>>> import numpy as np
>>> import numpy.linalg as la
>>> np.set_printoptions(suppress=True, linewidth=100)
>>> feats = np.load("w.npy")
>>> feats
array([[1, 0, 0, 0, 0, 0, 0],
       [1, 1, 0, 0, 0, 0, 0],
       [0, 0, 1, 0, 0, 0, 0],
       [2, 0, 2, 1, 0, 0, 0],
       [4, 2, 5, 1, 1, 0, 0],
       [0, 4, 4, 0, 3, 1, 0],
       [2, 4, 3, 2, 0, 5, 1]])
>>> Uu, s, Vh = la.svd(feats)
>>> np.argmax(s[:-1] / (s[1:] + 1e-6)) + 1
np.int64(6)
>>> s.round(3)
array([10.982,  4.709,  4.007,  1.363,  0.451,  0.312,  0.025])
>>> B = Uu[:, :6] @ np.diag(s[:6]) @ Vh[:6]
>>> la.matrix_rank(B)
np.int64(6)
>>> B.round(3) + 0
array([[ 1.   ,  0.   ,  0.   ,  0.   ,  0.001, -0.002,  0.009],
       [ 1.   ,  1.   ,  0.   ,  0.   ,  0.001, -0.002,  0.009],
       [ 0.   ,  0.   ,  1.   ,  0.001,  0.001, -0.003,  0.015],
       [ 2.   ,  0.   ,  2.   ,  1.   ,  0.001, -0.002,  0.011],
       [ 4.   ,  2.   ,  5.   ,  1.   ,  0.999,  0.002, -0.009],
       [ 0.   ,  4.   ,  4.   ,  0.   ,  3.   ,  0.999,  0.003],
       [ 2.   ,  4.   ,  3.   ,  2.   ,  0.   ,  5.   ,  0.999]])
>>> T = np.stack([B, 4 * B, B[::-1]])
>>> la.matrix_rank(T)
array([6, 6, 6])
>>> np.round(la.det(T), 3) + 0
array([0., 0., 0.])
>>> B = feats / np.sqrt((feats ** 2).mean(axis=1, keepdims=True))
>>> np.round(la.norm(B, axis=1), 3)
array([2.646, 2.646, 2.646, 2.646, 2.646, 2.646, 2.646])
>>> la.matrix_rank(feats - feats.mean(axis=1, keepdims=True))
np.int64(6)
>>> np.abs(feats).max()
np.int64(5)
>>> np.round(la.svd(feats, compute_uv=False), 3)
array([10.982,  4.709,  4.007,  1.363,  0.451,  0.312,  0.025])
>>> feats - feats[0]
array([[ 0,  0,  0,  0,  0,  0,  0],
       [ 0,  1,  0,  0,  0,  0,  0],
       [-1,  0,  1,  0,  0,  0,  0],
       [ 1,  0,  2,  1,  0,  0,  0],
       [ 3,  2,  5,  1,  1,  0,  0],
       [-1,  4,  4,  0,  3,  1,  0],
       [ 1,  4,  3,  2,  0,  5,  1]])
>>> print(np.round(feats.mean(axis=0), 3))
[1.429 1.571 2.143 0.571 0.571 0.857 0.143]
>>> feats.shape
(7, 7)
>>> feats[7]
Traceback (most recent call last):
  File "<python-input-22>", line 1, in <module>
    feats[7]
    ~~~~~^^^
IndexError: index 7 is out of bounds for axis 0 with size 7
>>> round(la.norm(feats), 3)
np.float64(12.689)
>>> feats.sum(axis=0)
array([10, 11, 15,  4,  4,  6,  1])
>>> la.matrix_rank(feats)
np.int64(7)
>>> feats.sum(axis=1)
array([ 1,  2,  1,  5, 13, 12, 17])
>>> np.argsort(-la.norm(feats, axis=0).round(6), kind="stable")[:3]
array([2, 1, 0])
>>> round(la.norm(feats, 2) / la.norm(feats), 3)
np.float64(0.866)
>>> la.matrix_rank(feats, rtol=0.1)
np.int64(4)
>>> mat = np.load("run19.npy")
>>> mat
array([[3, 0, 3, 1, 3, 1, 1],
       [1, 3, 0, 3, 1, 3, 1],
       [1, 1, 3, 0, 3, 1, 3],
       [3, 1, 1, 3, 0, 3, 1],
       [1, 3, 1, 1, 3, 0, 3],
       [3, 1, 3, 1, 1, 3, 0],
       [0, 3, 1, 3, 1, 1, 3]])
>>> np.allclose(mat, mat.T)
False
>>> np.round(la.det(mat), 3)
np.float64(852.0)
>>> la.matrix_power(mat, 2)
array([[21, 17, 26, 13, 29, 13, 25],
       [25, 21, 17, 26, 13, 29, 13],
       [13, 25, 21, 17, 26, 13, 29],
       [29, 13, 25, 21, 17, 26, 13],
       [13, 29, 13, 25, 21, 17, 26],
       [26, 13, 29, 13, 25, 21, 17],
       [17, 26, 13, 29, 13, 25, 21]])
>>> (mat - mat.T) / 2
array([[ 0. , -0.5,  1. , -1. ,  1. , -1. ,  0.5],
       [ 0.5,  0. , -0.5,  1. , -1. ,  1. , -1. ],
       [-1. ,  0.5,  0. , -0.5,  1. , -1. ,  1. ],
       [ 1. , -1. ,  0.5,  0. , -0.5,  1. , -1. ],
       [-1. ,  1. , -1. ,  0.5,  0. , -0.5,  1. ],
       [ 1. , -1. ,  1. , -1. ,  0.5,  0. , -0.5],
       [-0.5,  1. , -1. ,  1. , -1. ,  0.5,  0. ]])
>>> assert mat == mat.T
Traceback (most recent call last):
  File "<python-input-36>", line 1, in <module>
    assert mat == mat.T
           ^^^^^^^^^^^^
ValueError: The truth value of an array with more than one element is ambiguous. Use a.any() or a.all()
>>> W0 = np.loadtxt("block9.csv", delimiter=",")
>>> W0
array([[ 9., -1.,  3.,  6.,  5.,  4., -7.,  8., -7.,  0.,  2.,  2.],
       [-9.,  3.,  4.,  1., -4., -5., -6., -2.,  8., -9.,  8., -6.],
       [-1., -3.,  3.,  0.,  7.,  4.,  8.,  9., -4.,  9.,  5., -3.],
       [-6.,  5.,  5.,  8.,  0., -8.,  3.,  1., -6.,  8., -4., -8.],
       [ 4.,  6.,  4.,  1., -5., -8., -4.,  9.,  5., -5., -4.,  5.],
       [-3., -4.,  8.,  5.,  8.,  8., -8.,  3., -1., -3., -7.,  5.],
       [-6.,  6., -1.,  4., -9.,  1., -7.,  8., -2.,  5.,  0.,  3.],
       [ 2., -1.,  9., -3.,  4.,  5.,  5.,  3., -9.,  2.,  0., -7.],
       [-4., -6., -3., -6.,  0., -8., -8., -7., -8.,  2., -5.,  6.],
       [ 1., -7.,  3.,  2.,  9.,  6., -8.,  6.,  6.,  0., -4.,  8.],
       [-2.,  1., -3.,  9.,  1.,  4.,  7., -6.,  0., -6., -3., -9.],
       [-8.,  3.,  8.,  4.,  4., -2., -9.,  4.,  4.,  4., -1.,  4.]])
>>> x0 = np.array([-2, -1, -2, -1, -1, -3, -1, 0, 2, 0, 1, 3])
>>> la.norm(W0 @ x0) <= la.norm(W0, 2) * la.norm(x0) + 1e-9
np.True_
>>> np.sign((W0 @ x0).round(6))
array([-1.,  1., -1., -1.,  1., -1.,  1., -1.,  1.,  1., -1.,  1.])
>>> W0 @ (2 * x0)
array([ -90.,   74.,  -80.,  -60.,   62.,  -58.,   44., -162.,  110.,   20., -100.,   46.])
>>> W0 @ np.ones(12)
array([ 24., -17.,  34.,  -2.,   8.,  11.,   2.,  10., -47.,  22.,  -7.,  15.])
>>> W0 * x0
array([[-18.,   1.,  -6.,  -6.,  -5., -12.,   7.,   0., -14.,   0.,   2.,   6.],
       [ 18.,  -3.,  -8.,  -1.,   4.,  15.,   6.,  -0.,  16.,  -0.,   8., -18.],
       [  2.,   3.,  -6.,  -0.,  -7., -12.,  -8.,   0.,  -8.,   0.,   5.,  -9.],
       [ 12.,  -5., -10.,  -8.,  -0.,  24.,  -3.,   0., -12.,   0.,  -4., -24.],
       [ -8.,  -6.,  -8.,  -1.,   5.,  24.,   4.,   0.,  10.,  -0.,  -4.,  15.],
       [  6.,   4., -16.,  -5.,  -8., -24.,   8.,   0.,  -2.,  -0.,  -7.,  15.],
       [ 12.,  -6.,   2.,  -4.,   9.,  -3.,   7.,   0.,  -4.,   0.,   0.,   9.],
       [ -4.,   1., -18.,   3.,  -4., -15.,  -5.,   0., -18.,   0.,   0., -21.],
       [  8.,   6.,   6.,   6.,  -0.,  24.,   8.,  -0., -16.,   0.,  -5.,  18.],
       [ -2.,   7.,  -6.,  -2.,  -9., -18.,   8.,   0.,  12.,   0.,  -4.,  24.],
       [  4.,  -1.,   6.,  -9.,  -1., -12.,  -7.,  -0.,   0.,  -0.,  -3., -27.],
       [ 16.,  -3., -16.,  -4.,  -4.,   6.,   9.,   0.,   8.,   0.,  -1.,  12.]])
>>> B = W0 / np.sqrt((W0 ** 2).mean(axis=1, keepdims=True))
>>> B[6].round(3)
array([-1.158,  1.158, -0.193,  0.772, -1.737,  0.193, -1.351,  1.544, -0.386,  0.965,  0.   ,
        0.579])
>>> la.matrix_rank(B) == la.matrix_rank(W0)
np.True_
